In [1]: import numpy as np

In [2]: np.set_printoptions(suppress=True, linewidth=120)

In [3]: data = np.loadtxt("sample6.csv", delimiter=",")

In [4]: data
Out[4]: 
array([[3., 0., 2., 9., 7., 7.],
       [0., 3., 0., 2., 9., 7.],
       [2., 0., 3., 0., 2., 9.],
       [9., 2., 0., 3., 0., 2.],
       [7., 9., 2., 0., 3., 0.],
       [7., 7., 9., 2., 0., 3.]])

In [5]: U, sigma, Vt = np.linalg.svd(data)

In [6]: np.argmax(sigma[:-1] / (sigma[1:] + 1e-6)) + 1
Out[6]: np.int64(5)

In [7]: sigma.round(2)
Out[7]: array([22.56, 14.34,  7.89,  7.69,  5.45,  0.35])

In [8]: out = U[:, :5] @ np.diag(sigma[:5]) @ Vt[:5]

In [9]: round(np.linalg.norm(data - out) / np.linalg.norm(data), 2)
Out[9]: np.float64(0.01)

In [10]: [round(float(np.linalg.det(data[:i, :i])), 2) + 0 for i in range(1, 7)]
Out[10]: [3.0, 9.0, 15.0, -704.0, 11305.0, -37869.0]

In [11]: np.all(np.linalg.eigvalsh(data) > 0)
Out[11]: np.False_

In [12]: out = data / np.linalg.norm(data, axis=1, keepdims=True)

In [13]: C2 = out @ out.T

In [14]: (np.abs(C2) > 0.9).astype(int)
Out[14]: 
array([[1, 0, 0, 0, 0, 0],
       [0, 1, 0, 0, 0, 0],
       [0, 0, 1, 0, 0, 0],
       [0, 0, 0, 1, 0, 0],
       [0, 0, 0, 0, 1, 0],
       [0, 0, 0, 0, 0, 1]])

In [15]: C2.round(2)
Out[15]: 
array([[1.  , 0.78, 0.65, 0.5 , 0.28, 0.41],
       [0.78, 1.  , 0.68, 0.22, 0.38, 0.28],
       [0.65, 0.68, 1.  , 0.37, 0.22, 0.5 ],
       [0.5 , 0.22, 0.37, 1.  , 0.68, 0.65],
       [0.28, 0.38, 0.22, 0.68, 1.  , 0.78],
       [0.41, 0.28, 0.5 , 0.65, 0.78, 1.  ]])

In [16]: w, vecs = np.linalg.eigh(data)

In [17]: x0 = np.array([-1, 1, 1, 0, -2, -2])

In [18]: np.abs(data).sum(axis=1).max(), round(np.abs(w).max(), 2)
Out[18]: (np.float64(28.0), np.float64(22.56))

In [19]: W0 = np.array([[2, -2, -1, 1, -1, 1, -2, 0, 2, -1, -2, 1, 2, 1, 2, 1],
    ...:     [2, 2, -1, 0, -2, 0, -2, -1, -1, -1, 2, -2, 2, -1, 1, 2],
    ...:     [0, -1, 0, -2, -2, 0, 0, 0, 1, 1, -1, 2, -1, -2, -1, -1],
    ...:     [0, -2, 1, 1, -2, 1, 0, 1, 2, 2, -2, -1, 1, 2, 2, 0],
    ...:     [-1, 0, 1, 2, -2, 2, -2, -1, 2, 2, 1, -2, -1, -2, -1, -1],
    ...:     [0, 1, -1, 2, 1, -2, 2, 2, 0, 1, -2, -2, -1, -1, -1, 2],
    ...:     [-1, -2, -2, 0, 2, -1, 2, -1, -1, 2, 1, 2, -1, -2, -1, 0],
    ...:     [-1, 0, -2, 2, 2, 1, 1, 2, 0, 0, -1, 0, 2, -1, 2, 0],
    ...:     [-1, -1, 1, -1, -2, 1, 2, 2, 0, 0, 2, 0, -1, 2, 1, -2],
    ...:     [-2, -1, 2, 1, 2, -2, 2, -2, 0, 0, 2, -1, 2, 0, 1, 0]])

In [20]: W0[:, 10] = 3 * W0[:, 5]

In [21]: W0
Out[21]: 
array([[ 2, -2, -1,  1, -1,  1, -2,  0,  2, -1,  3,  1,  2,  1,  2,  1],
       [ 2,  2, -1,  0, -2,  0, -2, -1, -1, -1,  0, -2,  2, -1,  1,  2],
       [ 0, -1,  0, -2, -2,  0,  0,  0,  1,  1,  0,  2, -1, -2, -1, -1],
       [ 0, -2,  1,  1, -2,  1,  0,  1,  2,  2,  3, -1,  1,  2,  2,  0],
       [-1,  0,  1,  2, -2,  2, -2, -1,  2,  2,  6, -2, -1, -2, -1, -1],
       [ 0,  1, -1,  2,  1, -2,  2,  2,  0,  1, -6, -2, -1, -1, -1,  2],
       [-1, -2, -2,  0,  2, -1,  2, -1, -1,  2, -3,  2, -1, -2, -1,  0],
       [-1,  0, -2,  2,  2,  1,  1,  2,  0,  0,  3,  0,  2, -1,  2,  0],
       [-1, -1,  1, -1, -2,  1,  2,  2,  0,  0,  3,  0, -1,  2,  1, -2],
       [-2, -1,  2,  1,  2, -2,  2, -2,  0,  0, -6, -1,  2,  0,  1,  0]])

In [22]: rng = np.random.default_rng(6361)

In [23]: out = W0 + rng.integers(-2, 3, (10, 1)) @ rng.integers(-2, 3, (1, 16))

In [24]: out
Out[24]: 
array([[ 0, -4, -1, -1, -1,  3, -4,  2,  2, -3,  5,  1,  2,  1,  3,  3],
       [ 6,  6, -1,  4, -2, -4,  2, -5, -1,  3, -4, -2,  2, -1, -1, -2],
       [ 2,  1,  0,  0, -2, -2,  2, -2,  1,  3, -2,  2, -1, -2, -2, -3],
       [-2, -4,  1, -1, -2,  3, -2,  3,  2,  0,  5, -1,  1,  2,  3,  2],
       [-1,  0,  1,  2, -2,  2, -2, -1,  2,  2,  6, -2, -1, -2, -1, -1],
       [ 2,  3, -1,  4,  1, -4,  4,  0,  0,  3, -8, -2, -1, -1, -2,  0],
       [ 3,  2, -2,  4,  2, -5,  6, -5, -1,  6, -7,  2, -1, -2, -3, -4],
       [-5, -4, -2, -2,  2,  5, -3,  6,  0, -4,  7,  0,  2, -1,  4,  4],
       [-3, -3,  1, -3, -2,  3,  0,  4,  0, -2,  5,  0, -1,  2,  2,  0],
       [ 0,  1,  2,  3,  2, -4,  4, -4,  0,  2, -8, -1,  2,  0,  0, -2]])

In [25]: np.abs(out - W0).sum(axis=1)
Out[25]: array([19, 38, 19, 19,  0, 19, 38, 38, 19, 19])

In [26]: np.round(np.linalg.svd(out - W0, compute_uv=False), 2) + 0
Out[26]: array([25.81,  0.  ,  0.  ,  0.  ,  0.  ,  0.  ,  0.  ,  0.  ,  0.  ,  0.  ])
